>>> import numpy as np
>>> import numpy.linalg as la
>>> np.set_printoptions(suppress=True, linewidth=160)
>>> rng = np.random.default_rng(52669)
>>> theta = np.sort(rng.uniform(-2, 2, 31))
>>> E = np.c_[theta, theta ** 2, theta ** 3] @ np.array([[5, 3, 3], [0, 0, 0], [5, 2, 3]])
>>> E.round(2)
array([[-45.12, -19.97, -27.07],
       [-43.59, -19.33, -26.16],
       [-42.29, -18.79, -25.38],
       [-41.84, -18.6 , -25.1 ],
       [-28.7 , -13.09, -17.22],
       [-20.42,  -9.56, -12.25],
       [-14.02,  -6.79,  -8.41],
       [ -8.55,  -4.34,  -5.13],
       [ -6.05,  -3.18,  -3.63],
       [ -4.78,  -2.58,  -2.87],
       [ -3.92,  -2.15,  -2.35],
       [ -3.  ,  -1.68,  -1.8 ],
       [ -2.6 ,  -1.48,  -1.56],
       [ -1.93,  -1.12,  -1.16],
       [ -0.89,  -0.53,  -0.54],
       [  1.13,   0.67,   0.68],
       [  1.58,   0.92,   0.95],
       [  4.35,   2.37,   2.61],
       [  4.97,   2.67,   2.98],
       [  6.44,   3.37,   3.87],
       [  9.27,   4.67,   5.56],
       [ 11.01,   5.45,   6.61],
       [ 11.21,   5.54,   6.73],
       [ 15.35,   7.37,   9.21],
       [ 24.26,  11.2 ,  14.55],
       [ 38.43,  17.18,  23.06],
       [ 42.5 ,  18.88,  25.5 ],
       [ 43.47,  19.28,  26.08],
       [ 44.06,  19.53,  26.44],
       [ 47.19,  20.83,  28.31],
       [ 48.77,  21.49,  29.26]])
>>> labels = E[:, 2] > np.median(E[:, 2])
>>> r0 = E[labels].mean(axis=0) - E[~labels].mean(axis=0)
>>> ((E - E.mean(axis=0)) @ r0 > 0).astype(int)
array([0, 0, 0, 0, 0, 0, 0, 0, 0, 0, 0, 0, 0, 0, 0, 0, 0, 1, 1, 1, 1, 1, 1, 1, 1, 1, 1, 1, 1, 1, 1])
>>> np.argsort(-np.abs(r0).round(6), kind="stable")
array([0, 2, 1])
>>> round((((E - E.mean(axis=0)) @ r0 > 0) == labels).mean(), 2)
np.float64(0.97)
>>> r0.round(2)
array([40.19, 18.37, 24.11])
